$ python -q
>>> import numpy as np
>>> import numpy.linalg as la
>>> np.set_printoptions(precision=2, suppress=True, linewidth=200)
>>> def rd(a):
...     return np.round(a, 2) + 0
... 
>>> rng = np.random.default_rng(20256)
>>> m1 = np.triu(rng.random((3, 3)) < 0.8, 1).astype(int)
>>> m1 = m1 + m1.T
>>> print(m1)
[[0 1 0]
 [1 0 1]
 [0 1 0]]
>>> # symmetric
>>> print(m1.sum(axis=0))
[1 2 1]
>>> print(np.trace(m1 @ m1 @ m1) // 6)
0
>>> print(m1 @ m1)
[[1 0 1]
 [0 2 0]
 [1 0 1]]
>>> low = np.diag(m1.sum(axis=1)) - m1
>>> print(la.matrix_rank(low))
2
>>> rk = la.matrix_rank(m1)
>>> print(rk)
2
>>> null = la.svd(m1)[2][rk:].T
>>> print(m1 @ null)
[[0.]
 [0.]
 [0.]]
>>> print(null.shape)
(3, 1)
>>> print([int(la.matrix_rank(m1[:i])) for i in range(1, len(m1) + 1)])
[1, 2, 2]
>>> print(np.allclose(m1 @ null, 0))
True
>>> print(la.matrix_rank(m1, rtol=0.1))
2
>>> feats = np.loadtxt("a.csv", delimiter=",")
>>> print(feats)
[[2. 3. 0.]
 [0. 2. 3.]
 [3. 0. 2.]]
>>> print(rd(la.det(feats.T)))
35.0
>>> print(np.einsum("ij,ji->", feats, feats))
12.0
>>> print(np.kron(np.eye(2, dtype=int), feats))
[[2. 3. 0. 0. 0. 0.]
 [0. 2. 3. 0. 0. 0.]
 [3. 0. 2. 0. 0. 0.]
 [0. 0. 0. 2. 3. 0.]
 [0. 0. 0. 0. 2. 3.]
 [0. 0. 0. 3. 0. 2.]]
>>> arr = np.load("w.npy")
>>> print(arr)
[[1.   0.2  0.04 0.01 0.  ]
 [0.2  1.   0.2  0.04 0.01]
 [0.04 0.2  1.   0.2  0.04]
 [0.01 0.04 0.2  1.   0.2 ]
 [0.   0.01 0.04 0.2  1.  ]]
>>> # symmetric
>>> x0 = np.array([3, 3, 3, 2, 1])
>>> print(la.norm(arr @ x0) <= la.norm(arr, 2) * la.norm(x0) + 1e-9)
True
>>> print(rd(arr @ (2 * x0)))
[7.48 8.58 8.32 5.9  3.1 ]
>>> print(rd(np.einsum("ij,j->i", arr, x0)))
[3.74 4.29 4.16 2.95 1.55]
>>> print((arr * x0).sum(axis=1))
[3.74 4.29 4.16 2.95 1.55]
>>> print(rd(arr @ x0))
[3.74 4.29 4.16 2.95 1.55]
>>> x0 = np.ones(5)
>>> for _ in range(4):
...     x0 = arr @ x0
...     x0 /= la.norm(x0)
...     print(round(x0 @ arr @ x0, 2))
... 
1.39
1.39
1.4
1.4
>>> print(rd(la.eigvalsh(arr)[-1]))
1.4
>>> print(rd(x0))
[0.34 0.49 0.53 0.49 0.34]
>>> evals, V = la.eigh(arr)
>>> print(rd(V.T @ V))
[[1. 0. 0. 0. 0.]
 [0. 1. 0. 0. 0.]
 [0. 0. 1. 0. 0.]
 [0. 0. 0. 1. 0.]
 [0. 0. 0. 0. 1.]]
>>> print(rd(evals))
[0.69 0.79 0.95 1.17 1.4 ]
>>> print(rd(la.eigvalsh(arr @ arr)))
[0.48 0.62 0.9  1.37 1.96]
>>> print(rd(V.T @ arr @ V))
[[0.69 0.   0.   0.   0.  ]
 [0.   0.79 0.   0.   0.  ]
 [0.   0.   0.95 0.   0.  ]
 [0.   0.   0.   1.17 0.  ]
 [0.   0.   0.   0.   1.4 ]]
>>> print(rd(la.svd(arr, compute_uv=False)))
[1.4  1.17 0.95 0.79 0.69]
>>> print(np.allclose(arr, arr.T))
True
>>> arr.inv()
Traceback (most recent call last):
  File "<python-input-47>", line 1, in <module>
    arr.inv()
    ^^^^^^^
AttributeError: 'numpy.ndarray' object has no attribute 'inv'
>>> print(rd(arr @ arr))
[[1.04 0.41 0.12 0.04 0.01]
 [0.41 1.08 0.42 0.12 0.04]
 [0.12 0.42 1.08 0.42 0.12]
 [0.04 0.12 0.42 1.08 0.41]
 [0.01 0.04 0.12 0.41 1.04]]
>>> print(rd(np.abs(la.eigvals(arr)).max()))
1.4
>>> assert arr == arr.T
Traceback (most recent call last):
  File "<python-input-50>", line 1, in <module>
    assert arr == arr.T
           ^^^^^^^^^^^^
ValueError: The truth value of an array with more than one element is ambiguous. Use a.any() or a.all()
>>> M2 = arr + rng.integers(-2, 3, (5, 2)) @ rng.integers(-2, 3, (2, 5))
>>> print(M2)
[[ 1.    0.2   0.04  0.01  0.  ]
 [ 1.2  -1.   -0.8  -0.96  2.01]
 [-1.96 -1.8   6.   -0.8  -0.96]
 [ 2.01  4.04 -5.8   3.    0.2 ]
 [ 0.    0.01  0.04  0.2   1.  ]]
>>> print(rd(M2 - arr))
[[ 0.  0.  0.  0.  0.]
 [ 1. -2. -1. -1.  2.]
 [-2. -2.  5. -1. -1.]
 [ 2.  4. -6.  2.  0.]
 [ 0.  0.  0.  0.  0.]]
>>> print(np.abs(M2 - arr).sum(axis=1))
[ 0.  7. 11. 14.  0.]
>>> print(rd(la.svd(M2 - arr, compute_uv=False)))
[9.66 3.57 0.   0.   0.  ]
>>> data = np.load("mat.npy")
>>> print(rd(data))
[[0.5  0.   0.   0.5  0.  ]
 [0.33 0.33 0.   0.   0.33]
 [0.25 0.   0.25 0.25 0.25]
 [0.   0.   0.   0.5  0.5 ]
 [0.   0.   0.   0.5  0.5 ]]
>>> blk = np.stack([data, 3 * data, data[::-1]])
>>> print((blk @ data.T).shape)
(3, 5, 5)
>>> print(rd(blk.sum(axis=0)))
[[2.   0.   0.   2.5  0.5 ]
 [1.33 1.33 0.   0.5  1.83]
 [1.25 0.   1.25 1.25 1.25]
 [0.33 0.33 0.   2.   2.33]
 [0.5  0.   0.   2.5  2.  ]]
>>> print(rd(np.sort(np.abs(la.eigvals(data)))[::-1]))
[1.   0.5  0.33 0.25 0.  ]
>>> print(rd(la.matrix_power(data, 2)))
[[0.25 0.   0.   0.5  0.25]
 [0.28 0.11 0.   0.33 0.28]
 [0.19 0.   0.06 0.44 0.31]
 [0.   0.   0.   0.5  0.5 ]
 [0.   0.   0.   0.5  0.5 ]]
>>> print(data.sum(axis=1))
[1. 1. 1. 1. 1.]
>>> pr = np.eye(5)[2]
>>> for _ in range(4):
...     pr = pr @ data
...     print(pr.round(2))
... 
[0.25 0.   0.25 0.25 0.25]
[0.19 0.   0.06 0.44 0.31]
[0.11 0.   0.02 0.48 0.39]
[0.06 0.   0.   0.5  0.44]
>>> J = np.load("case0.npy")
>>> print(J)
[[ 1  0  0  0]
 [ 1  1  0  0]
 [ 0 -3  1  0]
 [-3  3 -1  1]]
>>> # triangular: eigenvalues sit on the diagonal
>>> M2 = np.array([[1, 1, 9], [5, 5, 7]])
>>> C = np.kron(M2, J)
>>> print(rd(la.norm(C, 2)), rd(la.norm(M2, 2) * la.norm(J, 2)))
66.04 66.04
>>> print(la.matrix_rank(C))
8
>>> F = np.load("out17.npy")
>>> print(F)
[[-4.76 -0.21 -1.64]
 [-6.3   3.45 -2.34]
 [-2.17 -2.53 -3.7 ]
 [-3.4  -5.17  0.5 ]
 [-2.08 -4.8  -1.9 ]
 [-4.66  1.44 -3.19]
 [ 1.55 -5.8  -6.76]
 [-1.65 -4.24 -3.06]
 [-3.1  -5.48  0.28]
 [-7.83  0.35  2.71]
 [-0.36 -2.69 -6.42]
 [-9.79  6.63  0.41]
 [-4.76  1.15 -2.8 ]]
>>> z = F[:, 1] > np.median(F[:, 1])
>>> r0 = F[z].mean(axis=0) - F[~z].mean(axis=0)
>>> print(np.argsort(-np.abs(r0).round(6), kind="stable"))
[1 0 2]
>>> print(z.astype(int))
[1 1 0 0 0 1 0 0 0 1 0 1 1]
>>> print(((F - F.mean(axis=0)) @ r0 > 0).astype(int))
[1 1 0 0 0 1 0 0 0 1 0 1 1]
>>> hat = F @ la.solve(F.T @ F, F.T)
>>> print(np.trace(hat))
3.0
>>> Xs = F - F.mean(axis=0)
>>> U, sigma, Vh = la.svd(Xs, full_matrices=False)
>>> print(np.abs(Vh[0]).argmax())
1
>>> print(np.abs(U[:, 0]).argmax())
11
>>> C = F[[10, 11]].astype(float)
>>> for _ in range(6):
...     z = la.norm(F[:, None] - C, axis=-1).argmin(axis=1)
...     C = np.array([F[z == j].mean(axis=0) for j in range(2)])
... 
>>> print(z)
[0 1 0 0 0 0 0 0 0 1 0 1 0]
>>> print(np.bincount(z))
[10  3]
>>> print(np.abs(C[1] - C[0]).argmax())
1
>>> Q, V = la.qr(F[:, :2])[0], la.qr(F[:, 2:])[0]
>>> sigma = la.svd(Q.T @ V, compute_uv=False)
>>> print(rd(np.degrees(np.arccos(sigma.clip(0, 1)))))
[61.31]
>>> print(rd(la.norm(Q @ Q.T - V @ V.T, 2)))
1.0
>>> print((sigma > 0.9).sum())
0
>>> K = np.array([[-1.0, -0.5, -0.9],
...     [0.1, -1.0, 1.0],
...     [-1.2, 0.9, 0.1],
...     [-1.1, 0.6, -2.7],
...     [-1.1, 0.4, 2.2]])
>>> M2 = np.array([[-8, -7, 7], [4, -2, 5]])
>>> C = np.kron(M2, K)
>>> print(la.matrix_rank(C))
6
>>> M2 = np.array([[1, 1], [1, -1]])
>>> mat = np.kron(M2, np.kron(M2, M2))[rng.permutation(8)][:3]
>>> print(mat)
[[ 1  1  1  1 -1 -1 -1 -1]
 [ 1 -1  1 -1  1 -1  1 -1]
 [ 1 -1  1 -1 -1  1 -1  1]]
>>> # column 2 repeats column 0
>>> print(mat - mat[0])
[[ 0  0  0  0  0  0  0  0]
 [ 0 -2  0 -2  2  0  2  0]
 [ 0 -2  0 -2  0  2  0  2]]
>>> print(la.matrix_rank(mat))
3
>>> mat[:, 8]
Traceback (most recent call last):
  File "<python-input-106>", line 1, in <module>
    mat[:, 8]
    ~~~^^^^^^
IndexError: index 8 is out of bounds for axis 1 with size 8
>>> print(np.count_nonzero(mat))
24
>>> print(np.diff(mat, axis=0))
[[ 0 -2  0 -2  2  0  2  0]
 [ 0  0  0  0 -2  2 -2  2]]
>>> x0 = np.array([3, 2, 0, 5, -5, -3, -4, -3])
>>> print(mat @ (2 * x0))
[ 50 -14  -2]
>>> print(np.sign((mat @ x0).round(6)))
[ 1 -1 -1]
>>> print(la.norm(mat @ x0) <= la.norm(mat, 2) * la.norm(x0) + 1e-9)
True
